$ python -q
>>> import numpy as np
>>> from numpy import linalg as LA
>>> np.set_printoptions(suppress=True, linewidth=200)
>>> def tidy(a):
...     return np.round(a, 2) + 0
... 
>>> K = np.array([[1, -1, 1, -1, -1, 1, -1, 1],
...     [1, -1, 1, -1, 1, -1, 1, -1],
...     [1, 1, 1, 1, 1, 1, 1, 1]])
>>> # column 2 repeats column 0
>>> Y = K / np.sqrt((K ** 2).mean(axis=1, keepdims=True))
>>> LA.matrix_rank(K - K.mean(axis=1, keepdims=True))
np.int64(2)
>>> K - K.mean(axis=1, keepdims=True)
array([[ 1., -1.,  1., -1., -1.,  1., -1.,  1.],
       [ 1., -1.,  1., -1.,  1., -1.,  1., -1.],
       [ 0.,  0.,  0.,  0.,  0.,  0.,  0.,  0.]])
>>> tidy(LA.norm(Y, axis=1))
array([2.83, 2.83, 2.83])
>>> ang = np.radians(36)
>>> r_ = np.eye(8)
>>> r_[3, 3] = r_[0, 0] = np.cos(ang)
>>> r_[3, 0], r_[0, 3] = -np.sin(ang), np.sin(ang)
>>> tidy(r_)
array([[ 0.81,  0.  ,  0.  ,  0.59,  0.  ,  0.  ,  0.  ,  0.  ],
       [ 0.  ,  1.  ,  0.  ,  0.  ,  0.  ,  0.  ,  0.  ,  0.  ],
       [ 0.  ,  0.  ,  1.  ,  0.  ,  0.  ,  0.  ,  0.  ,  0.  ],
       [-0.59,  0.  ,  0.  ,  0.81,  0.  ,  0.  ,  0.  ,  0.  ],
       [ 0.  ,  0.  ,  0.  ,  0.  ,  1.  ,  0.  ,  0.  ,  0.  ],
       [ 0.  ,  0.  ,  0.  ,  0.  ,  0.  ,  1.  ,  0.  ,  0.  ],
       [ 0.  ,  0.  ,  0.  ,  0.  ,  0.  ,  0.  ,  1.  ,  0.  ],
       [ 0.  ,  0.  ,  0.  ,  0.  ,  0.  ,  0.  ,  0.  ,  1.  ]])
>>> Y = K @ r_.T
>>> np.allclose(LA.norm(K, axis=1), LA.norm(Y, axis=1))
True
>>> np.allclose(K @ K.T, Y @ Y.T)
True
>>> tidy(LA.svd(K, compute_uv=False)), tidy(LA.svd(Y, compute_uv=False))
(array([2.83, 2.83, 2.83]), array([2.83, 2.83, 2.83]))
>>> rng = np.random.default_rng(749486)
>>> Y = K + rng.integers(-2, 3, (3, 1)) @ rng.integers(-2, 3, (1, 8))
>>> Y
array([[ 3, -1,  1, -1, -2,  1,  1,  3],
       [-3, -1,  1, -1,  3, -1, -3, -5],
       [-1,  1,  1,  1,  2,  1, -1, -1]])
>>> np.abs(Y - K).sum(axis=1)
array([ 7, 14,  7])
>>> Y - K
array([[ 2,  0,  0,  0, -1,  0,  2,  2],
       [-4,  0,  0,  0,  2,  0, -4, -4],
       [-2,  0,  0,  0,  1,  0, -2, -2]])
>>> E = np.load("block12.npy")
>>> E
array([[0.67, 0.  , 0.33],
       [0.  , 1.  , 0.  ],
       [0.  , 0.  , 1.  ]])
>>> vec = np.array([-7, -3, 7])
>>> target = E @ vec
>>> c, lr = np.zeros(3), 1 / LA.norm(E, 2) ** 2
>>> for i in range(10):
...     c -= lr * E.T @ (E @ c - target)
...     if i % 2 == 0: print(i, round(LA.norm(E @ c - target), 2))
... 
0 3.67
2 1.66
4 0.76
6 0.35
8 0.16
>>> tidy(c)
array([-6.83, -3.  ,  6.95])
>>> Y = np.array([[0, 2], [0, 2]])
>>> cent = np.kron(Y, E)
>>> tidy(LA.norm(cent, 2)), tidy(LA.norm(Y, 2) * LA.norm(E, 2))
(np.float64(3.07), np.float64(3.07))
>>> cent
array([[0.  , 0.  , 0.  , 1.34, 0.  , 0.66],
       [0.  , 0.  , 0.  , 0.  , 2.  , 0.  ],
       [0.  , 0.  , 0.  , 0.  , 0.  , 2.  ],
       [0.  , 0.  , 0.  , 1.34, 0.  , 0.66],
       [0.  , 0.  , 0.  , 0.  , 2.  , 0.  ],
       [0.  , 0.  , 0.  , 0.  , 0.  , 2.  ]])
>>> LA.matrix_rank(cent)
np.int64(3)
>>> cent.shape
(6, 6)
>>> feats = np.array([[-1, -2, -1, 0], [1, 2, 2, 3], [-3, 2, 2, 1], [-2, 0, 1, -2]]) * (rng.random((4, 4)) < 0.3)
>>> feats
array([[-1,  0, -1,  0],
       [ 1,  2,  2,  3],
       [-3,  0,  0,  0],
       [ 0,  0,  0,  0]])
>>> # null space of dimension 1
>>> np.einsum("ij,ji->", feats, feats)
np.int64(11)
>>> np.einsum("ii->", feats)
np.int64(1)
>>> tidy(LA.svd(feats, compute_uv=False))
array([4.44, 2.93, 0.83, 0.  ])
>>> feats.shape
(4, 4)
>>> np.unravel_index(np.abs(feats).argmax(), feats.shape)
(np.int64(1), np.int64(3))
>>> np.abs(feats).max()
np.int64(3)
>>> tidy(LA.norm(feats))
np.float64(5.39)
>>> feats.sum(axis=0)
array([-3,  2,  1,  3])
>>> feats.mean(axis=0)
array([-0.75,  0.5 ,  0.25,  0.75])
>>> F = np.load("a.npy")
>>> F
array([[1.  , 0.  , 0.  ],
       [0.  , 1.  , 0.  ],
       [0.25, 0.25, 0.5 ]])
>>> LA.matrix_rank(F - F[0, 0] * np.eye(3))
np.int64(1)
>>> tidy(np.sort(LA.eigvals(F)))
array([0.5, 1. , 1. ])
>>> tidy(LA.matrix_power(F - np.diag(np.diag(F)), 3))
array([[0., 0., 0.],
       [0., 0., 0.],
       [0., 0., 0.]])
>>> Y = np.array([[2, 2], [-1, -1], [-1, -2]])
>>> np.einsum("ik,kj->ij", F, Y)
array([[ 2.  ,  2.  ],
       [-1.  , -1.  ],
       [-0.25, -0.75]])
>>> np.vstack([F, Y.T]).shape
(5, 3)
>>> LA.matrix_rank(F @ Y)
np.int64(2)
>>> tidy(LA.norm(F, axis=0))
array([1.03, 1.03, 0.5 ])
>>> tidy(LA.norm(F[0] - F[1]))
np.float64(1.41)
>>> F[0] @ F[1]
np.float64(0.0)
>>> tidy(LA.norm(F, "nuc"))
np.float64(2.54)
>>> tidy(LA.norm(F[0], 1)), tidy(LA.norm(F[0], np.inf))
(np.float64(1.0), np.float64(1.0))
>>> tidy(LA.norm(F, axis=1))
array([1.  , 1.  , 0.61])
>>> tidy(LA.norm(F, 2))
np.float64(1.08)
>>> hat = np.triu(np.array([[-2, 1, 2], [1, -1, 0], [2, 1, -2]]), 1) + np.eye(3)
>>> Y = hat @ F @ LA.inv(hat)
>>> Y
array([[ 1.5 ,  0.  , -2.  ],
       [ 0.  ,  1.  ,  0.  ],
       [ 0.25,  0.  ,  0.  ]])
>>> np.poly(Y)
array([ 1. , -2.5,  2. , -0.5])
>>> arr = np.loadtxt("mat.csv", delimiter=",")
>>> arr
array([[-6., -4., -7.],
       [-5., -3., -6.],
       [-7., -5., -8.],
       [-7., -5., -8.]])
>>> LA.matrix_rank(arr, rtol=0.1)
np.int64(1)
>>> np.argsort(-LA.norm(arr, axis=0).round(6), kind="stable")[:3]
array([2, 0, 1])
>>> [round(float(x), 2) for x in LA.svd(arr, compute_uv=False)[:3]]
[21.13, 0.59, 0.0]
>>> LA.cond(arr) > 100
np.True_
>>> cov = arr.T @ arr
>>> np.trace(cov), (arr ** 2).sum()
(np.float64(447.0), np.float64(447.0))
>>> LA.matrix_rank(cov)
np.int64(2)
>>> np.allclose(cov, cov.T)
True
>>> np.diag(cov)
array([159.,  75., 213.])
>>> tidy(LA.svd(arr, compute_uv=False) ** 2)
array([446.66,   0.34,   0.  ])
>>> Uu, s, VT = LA.svd(arr)
>>> np.argmax(s[:-1] / (s[1:] + 1e-6)) + 1
np.int64(2)
>>> Y = Uu[:, :2] @ np.diag(s[:2]) @ VT[:2]
>>> tidy(LA.norm(arr - Y) / LA.norm(arr))
np.float64(0.0)
>>> LA.matrix_rank(Y)
np.int64(2)
>>> tidy(Y)
array([[-6., -4., -7.],
       [-5., -3., -6.],
       [-7., -5., -8.],
       [-7., -5., -8.]])
>>> tidy(np.abs(arr - Y).max())
np.float64(0.0)
>>> LA.matrix_rank(arr, rtol=0.05)
np.int64(1)
>>> Y = np.array([[-3, 0, -1], [2, -1, -2], [-1, -2, -1]])
>>> np.einsum("ij->j", arr)
array([-25., -17., -29.])
>>> LA.matrix_rank(np.vstack([arr, Y.T]))
np.int64(3)
>>> np.allclose(arr[:-1].T @ LA.lstsq(arr[:-1].T, arr[-1])[0], arr[-1])
True
>>> LA.lstsq(arr[:-1].T, arr[-1])[2]
np.int32(2)
>>> A = np.loadtxt("w.csv", delimiter=",")
>>> A
array([[2., 6., 3.],
       [6., 6., 3.],
       [3., 3., 0.]])
>>> Y = A / np.sqrt((A ** 2).mean(axis=1, keepdims=True))
>>> tidy(LA.norm(Y, axis=1))
array([1.73, 1.73, 1.73])
>>> LA.matrix_rank(A - A.mean(axis=1, keepdims=True))
np.int64(2)
>>> ev, evecs = LA.eigh(A)
>>> tidy(LA.eigvalsh(A + 4 * np.eye(3)))
array([ 1.33,  2.86, 15.81])
>>> tidy(np.abs(evecs[:, -1]))
array([0.56, 0.75, 0.33])
>>> tidy(evecs.T @ A @ evecs)
array([[-2.67,  0.  ,  0.  ],
       [ 0.  , -1.14,  0.  ],
       [ 0.  ,  0.  , 11.81]])
>>> np.abs(evecs[:, -1]).round(6).argmax()
np.int64(1)
>>> tidy(ev)
array([-2.67, -1.14, 11.81])
>>> Y = A[0, 0] * A[1:] - np.outer(A[1:, 0], A[0])
>>> Y
array([[  0., -24., -12.],
       [  0., -12.,  -9.]])
>>> LA.matrix_rank(Y), LA.matrix_rank(A)
(np.int64(2), np.int64(3))
>>> A[:, 0] / A[0, 0]
array([1. , 3. , 1.5])
>>> mat = np.loadtxt("arr.csv", delimiter=",")
>>> mat
array([[2., 2.],
       [2., 1.]])
>>> # symmetric, so the eigenvalues are real
>>> ang = np.radians(45)
>>> r_ = np.eye(2)
>>> r_[0, 0] = r_[1, 1] = np.cos(ang)
>>> r_[0, 1], r_[1, 0] = -np.sin(ang), np.sin(ang)
>>> tidy(r_)
array([[ 0.71, -0.71],
       [ 0.71,  0.71]])
>>> Y = mat @ r_.T
>>> np.allclose(LA.norm(mat, axis=1), LA.norm(Y, axis=1))
True
>>> tidy(np.abs(Y - mat).max(axis=0))
array([2.  , 1.12])
>>> np.allclose(mat @ mat.T, Y @ Y.T)
True
>>> Y = r_ / np.sqrt((r_ ** 2).mean(axis=1, keepdims=True))
>>> LA.matrix_rank(Y) == LA.matrix_rank(r_)
np.True_
>>> tidy(r_ - r_.mean(axis=1, keepdims=True))
array([[ 0.71, -0.71],
       [ 0.  ,  0.  ]])
>>> tidy(Y[0])
array([ 1., -1.])
>>> [round(float(LA.det(mat[:i, :i])), 2) + 0 for i in range(1, 3)]
[2.0, -2.0]
>>> W0 = np.load("m.npy")
>>> W0
array([[-0.4 , -0.6 , -1.19],
       [ 1.8 ,  0.7 ,  5.41],
       [-1.8 , -0.3 , -5.41],
       [-0.8 , -0.9 , -2.41],
       [-0.2 , -3.3 , -0.61],
       [-1.1 , -1.1 , -3.32],
       [ 0.8 ,  1.2 ,  2.43],
       [-0.3 ,  1.5 , -0.86],
       [-0.2 , -0.4 , -0.59],
       [-1.7 ,  0.3 , -5.08],
       [-1.6 ,  0.6 , -4.81],
       [ 1.5 , -0.8 ,  4.53],
       [-0.8 ,  1.5 , -2.43],
       [-0.5 ,  0.  , -1.5 ],
       [ 0.6 , -0.7 ,  1.8 ],
       [-1.2 ,  0.3 , -3.62],
       [ 0.1 ,  0.7 ,  0.32]])
>>> Xc = W0 - W0.mean(axis=0)
>>> evecs = LA.svd(Xc)[2][:2]
>>> Y = Xc - Xc @ evecs.T @ evecs
>>> LA.norm(Y, axis=1).round(6).argmax()
np.int64(12)
>>> tidy(np.diag(evecs.T @ evecs))
array([0.1, 1. , 0.9])
>>> cov = np.cov(W0, rowvar=False)
>>> cov.shape
(3, 3)
>>> tidy(LA.eigvalsh(cov)[::-1])
array([11.14,  1.38,  0.  ])
>>> tidy(np.corrcoef(W0[:, 1], W0[:, 2])[0, 1])
np.float64(0.01)
>>> tidy(W0.std(axis=0))
array([1.02, 1.14, 3.07])
>>> tidy(np.polyfit(W0[:, 1], W0[:, 2], 1))
array([ 0.03, -1.02])
>>> tidy(cov)
array([[ 1.11,  0.01,  3.33],
       [ 0.01,  1.38,  0.04],
       [ 3.33,  0.04, 10.03]])
>>> np.argsort(-W0.std(axis=0).round(6), kind="stable")
array([2, 1, 0])
>>> tidy(np.corrcoef(W0.T))
array([[1.  , 0.01, 1.  ],
       [0.01, 1.  , 0.01],
       [1.  , 0.01, 1.  ]])
>>> np.median(W0, axis=0)
array([-0.4 ,  0.  , -1.19])
